$ ipython --no-banner

In [1]: import numpy as np

In [2]: from numpy import linalg as LA

In [3]: np.set_printoptions(precision=1, suppress=True, linewidth=120, floatmode="fixed")

In [4]: W0 = np.loadtxt("run10.csv", delimiter=",")

In [5]: W0
Out[5]: 
array([[ 2.0,  0.0,  0.0,  0.0,  0.0,  0.0],
       [ 0.0,  1.0,  0.0,  0.0,  0.0,  0.0],
       [ 0.0,  0.0,  2.0,  0.0,  0.0,  0.0],
       [ 0.0,  0.0,  0.0,  1.0,  0.0,  0.0],
       [ 0.0,  0.0,  0.0,  0.0, -2.0,  0.0],
       [ 0.0,  0.0,  0.0,  0.0,  0.0,  0.0]])

In [6]: w, evecs = LA.eigh(W0)

In [7]: x = np.array([0, 1, 1, 2, 6, 2])

In [8]: x @ W0 @ x
Out[8]: np.float64(-65.0)

In [9]: evecs * np.abs(w) @ evecs.T
Out[9]: 
array([[2.0, 0.0, 0.0, 0.0, 0.0, 0.0],
       [0.0, 1.0, 0.0, 0.0, 0.0, 0.0],
       [0.0, 0.0, 2.0, 0.0, 0.0, 0.0],
       [0.0, 0.0, 0.0, 1.0, 0.0, 0.0],
       [0.0, 0.0, 0.0, 0.0, 2.0, 0.0],
       [0.0, 0.0, 0.0, 0.0, 0.0, 0.0]])

In [10]: evecs * np.maximum(w, 0) @ evecs.T
Out[10]: 
array([[2.0, 0.0, 0.0, 0.0, 0.0, 0.0],
       [0.0, 1.0, 0.0, 0.0, 0.0, 0.0],
       [0.0, 0.0, 2.0, 0.0, 0.0, 0.0],
       [0.0, 0.0, 0.0, 1.0, 0.0, 0.0],
       [0.0, 0.0, 0.0, 0.0, 0.0, 0.0],
       [0.0, 0.0, 0.0, 0.0, 0.0, 0.0]])

In [11]: np.abs(W0).sum(axis=1).max(), np.abs(w).max()
Out[11]: (np.float64(2.0), np.float64(2.0))

In [12]: [int(LA.matrix_rank(LA.matrix_power(W0, p))) for p in range(1, 7)]
Out[12]: [5, 5, 5, 5, 5, 5]
